>>> import numpy as np
>>> from numpy import linalg as LA
>>> np.set_printoptions(precision=2, suppress=True, linewidth=120)
>>> A = np.loadtxt("layer1.csv", delimiter=",")
>>> print(A)
[[ 0.93 -4.99  5.  ]
 [ 1.01 -4.99  4.99]
 [ 0.96 -5.01  5.  ]
 [ 1.01 -5.04  4.98]
 [ 1.   -4.99  5.01]
 [ 0.99 -5.    4.99]
 [ 0.97 -4.99  5.01]
 [ 0.99 -5.02  4.98]
 [ 0.98 -5.02  4.98]
 [ 1.   -4.98  5.02]
 [ 0.97 -4.98  4.99]
 [ 1.96  4.99 -4.03]
 [ 1.99  4.98 -3.98]
 [ 1.98  5.   -4.02]
 [ 1.99  5.01 -3.97]
 [ 2.    5.01 -3.99]
 [ 2.    4.99 -4.02]
 [ 2.03  4.98 -4.04]
 [ 2.04  5.03 -3.99]
 [ 2.    5.02 -4.05]
 [ 2.    5.   -4.03]
 [ 2.    4.98 -3.99]]
>>> O, evecs = LA.qr(A[:, :2])[0], LA.qr(A[:, 2:])[0]
>>> sigma = LA.svd(O.T @ evecs, compute_uv=False)
>>> print(sigma)
[1.]
>>> print(np.degrees(np.arccos(sigma.clip(0, 1))))
[0.38]
>>> O, r_ = LA.qr(A)
>>> print(np.abs(np.diag(r_)))
[ 7.39 22.2   0.14]
>>> print(np.trace(O @ O.T))
3.0
>>> print(O.shape, r_.shape)
(22, 3) (3, 3)
>>> print(O @ r_)
[[ 0.93 -4.99  5.  ]
 [ 1.01 -4.99  4.99]
 [ 0.96 -5.01  5.  ]
 [ 1.01 -5.04  4.98]
 [ 1.   -4.99  5.01]
 [ 0.99 -5.    4.99]
 [ 0.97 -4.99  5.01]
 [ 0.99 -5.02  4.98]
 [ 0.98 -5.02  4.98]
 [ 1.   -4.98  5.02]
 [ 0.97 -4.98  4.99]
 [ 1.96  4.99 -4.03]
 [ 1.99  4.98 -3.98]
 [ 1.98  5.   -4.02]
 [ 1.99  5.01 -3.97]
 [ 2.    5.01 -3.99]
 [ 2.    4.99 -4.02]
 [ 2.03  4.98 -4.04]
 [ 2.04  5.03 -3.99]
 [ 2.    5.02 -4.05]
 [ 2.    5.   -4.03]
 [ 2.    4.98 -3.99]]
>>> t3 = np.stack([A, -2 * A, A[::-1]])
>>> print(t3.shape)
(3, 22, 3)
>>> print(LA.matrix_rank(t3))
[3 3 3]
>>> print((t3 @ A.T).shape)
(3, 22, 22)
>>> print(LA.matrix_rank(t3.reshape(3, -1)))
2
>>> idx = A[:, 1] > np.median(A[:, 1])
>>> r0 = A[idx].mean(axis=0) - A[~idx].mean(axis=0)
>>> print(r0)
[ 1.02 10.   -9.01]
>>> print(((A - A.mean(axis=0)) @ r0 > 0).astype(int))
[0 0 0 0 0 0 0 0 0 0 0 1 1 1 1 1 1 1 1 1 1 1]
>>> arr = np.array([[2, -3, -2, -1], [-2, -3, -2, 1], [0, -1, 1, 3], [0, 3, 1, -1]])
>>> arr[-1] = arr[0] + 2 * arr[1]
>>> print(arr)
[[ 2 -3 -2 -1]
 [-2 -3 -2  1]
 [ 0 -1  1  3]
 [-2 -9 -6  1]]
>>> # rows and columns are dependent
>>> print(arr @ arr)
[[ 12  14   6 -12]
 [  0   8   2  -6]
 [ -4 -25 -15   5]
 [ 12  30  10 -24]]
>>> print(np.round(LA.det(arr), 2))
0.0
>>> print(round(np.abs(LA.eigvals(arr)).max(), 2))
3.79
>>> print((arr - arr.T) / 2)
[[ 0.  -0.5 -1.   0.5]
 [ 0.5  0.  -0.5  5. ]
 [ 1.   0.5  0.   4.5]
 [-0.5 -5.  -4.5  0. ]]
>>> print(LA.matrix_power(arr, 4))
[[ -24 -230 -110   90]
 [ -80 -166  -74  106]
 [  72  269  201    3]
 [-184 -562 -258  302]]
>>> print(np.allclose(arr @ arr.T, arr.T @ arr))
False
>>> print(np.allclose(arr, arr.T))
False
>>> U, sigma, Vh = LA.svd(arr)
>>> print(np.argmax(sigma[:-1] / (sigma[1:] + 1e-6)) + 1)
3
>>> out = U[:, :3] @ np.diag(sigma[:3]) @ Vh[:3]
>>> print(np.round(np.abs(arr - out).max(), 2))
0.0
>>> print(LA.matrix_rank(arr, rtol=0.05))
3
>>> print(LA.matrix_rank(out))
3
>>> print(np.round(LA.norm(arr - out, 2), 2), round(float(sigma[3]), 2))
0.0 0.0
>>> print(round(float(LA.norm(arr - out) / LA.norm(arr)), 2))
0.0
>>> r = LA.matrix_rank(arr)
>>> print(r)
3
>>> N = LA.svd(arr)[2][r:].T
>>> print(N[:, 0] / N[np.abs(N[:, 0]).round(6).argmax(), 0])
[-0.28 -0.67  1.   -0.56]
>>> print([int(LA.matrix_rank(np.delete(arr, i, axis=0))) for i in range(4)])
[3, 3, 2, 3]
>>> print([int(LA.matrix_rank(arr[:, :j + 1])) for j in range(4)])
[1, 2, 3, 3]
>>> print(np.allclose(arr @ N, 0))
True
>>> print(LA.matrix_rank(arr.T @ arr), LA.matrix_rank(arr @ arr.T))
3 3
>>> print(LA.matrix_rank(arr, rtol=0.1))
3
>>> print(LA.cond(arr) > 100)
True
>>> print(np.argsort(-LA.norm(arr, axis=0).round(6), kind="stable")[:3])
[1 2 0]
>>> J = np.load("data.npy")
>>> print(J)
[[4. 0. 0.]
 [0. 4. 3.]
 [0. 3. 4.]]
>>> x0 = np.array([-5, 5, -1])
>>> rhs = J @ x0
>>> beta, lr = np.zeros(3), 1 / LA.norm(J, 2) ** 2
>>> for i in range(15):
...     beta -= lr * J.T @ (J @ beta - rhs)
...     if i % 5 == 0: print(i, round(LA.norm(J @ beta - rhs), 2))
... 
0 14.1
5 4.19
10 3.39
>>> print(np.round(LA.cond(J), 2))
7.0
